% ipython --no-banner

In [1]: import numpy as np

In [2]: np.set_printoptions(suppress=True, linewidth=140)

In [3]: mat = np.load("layer15.npy")

In [4]: mat
Out[4]: 
array([[ 16. ,   9.1,  13.1],
       [ 13. ,   7.7,  11.6],
       [ 10.2,   6.4,  10.1],
       [  8.9,   5.8,   9.4],
       [  1.8,   1.9,   3.8],
       [  1.7,   1.8,   3.6],
       [  1.1,   1.4,   2.8],
       [  0.1,   0.1,   0.1],
       [  0.1,   0.1,   0.1],
       [ -0.7,  -0.4,   0. ],
       [ -1.6,  -0.7,   0.3],
       [ -1.6,  -0.7,   0.4],
       [ -1.7,  -0.7,   0.4],
       [ -1.8,  -0.8,   0.4],
       [ -5. ,  -1.7,   1.6],
       [ -6. ,  -2. ,   2. ],
       [-12. ,  -3.7,   4. ],
       [-13.3,  -4.1,   4.4],
       [-13.4,  -4.1,   4.4],
       [-19.9,  -5.9,   6.3],
       [-20. ,  -6. ,   6.4],
       [-28.7,  -8.5,   8.7],
       [-29.9,  -8.8,   9. ],
       [-32.7,  -9.6,   9.7]])

In [5]: round(np.linalg.norm(mat[17] - mat[15]), 1)
Out[5]: np.float64(8.0)

In [6]: round(np.linalg.norm(mat, 1), 1), round(float(np.linalg.norm(mat, np.inf)), 1)
Out[6]: (np.float64(241.2), 52.0)

In [7]: C = mat[[3, 2]].astype(float)

In [8]: for _ in range(5):
   ...:     idx = np.linalg.norm(mat[:, None] - C, axis=-1).argmin(axis=1)
   ...:     C = np.array([mat[idx == j].mean(axis=0) for j in range(2)])
   ...: 

In [9]: idx
Out[9]: array([1, 1, 1, 1, 0, 0, 0, 0, 0, 0, 0, 0, 0, 0, 0, 0, 0, 0, 0, 0, 0, 0, 0, 0])

In [10]: np.round(C[1] - C[0], 1)
Out[10]: array([21.2,  9.9,  7.6])

In [11]: np.abs(C[1] - C[0]).argmax()
Out[11]: np.int64(0)

In [12]: other = np.c_[mat[:, :2] @ np.array([[1, -2], [-2, -2]]), np.array([0, 2, 0, 1, 0, 0, 1, 1, 0, 0, 1, 1, 1, 1, 0, 1, 0, 0, 1, 0, 2, 2, 2, 2])]

In [13]: other.round(1)
Out[13]: 
array([[ -2.2, -50.2,   0. ],
       [ -2.4, -41.4,   2. ],
       [ -2.6, -33.2,   0. ],
       [ -2.7, -29.4,   1. ],
       [ -2. ,  -7.4,   0. ],
       [ -1.9,  -7. ,   0. ],
       [ -1.7,  -5. ,   1. ],
       [ -0.1,  -0.4,   1. ],
       [ -0.1,  -0.4,   0. ],
       [  0.1,   2.2,   0. ],
       [ -0.2,   4.6,   1. ],
       [ -0.2,   4.6,   1. ],
       [ -0.3,   4.8,   1. ],
       [ -0.2,   5.2,   1. ],
       [ -1.6,  13.4,   0. ],
       [ -2. ,  16. ,   1. ],
       [ -4.6,  31.4,   0. ],
       [ -5.1,  34.8,   0. ],
       [ -5.2,  35. ,   1. ],
       [ -8.1,  51.6,   0. ],
       [ -8. ,  52. ,   2. ],
       [-11.7,  74.4,   2. ],
       [-12.3,  77.4,   2. ],
       [-13.5,  84.6,   2. ]])

In [14]: np.linalg.matrix_rank(other)
Out[14]: np.int64(3)

In [15]: np.round(np.linalg.norm(other - mat @ np.linalg.lstsq(mat, other)[0], axis=0), 1) + 0
Out[15]: array([0. , 0. , 3.4])
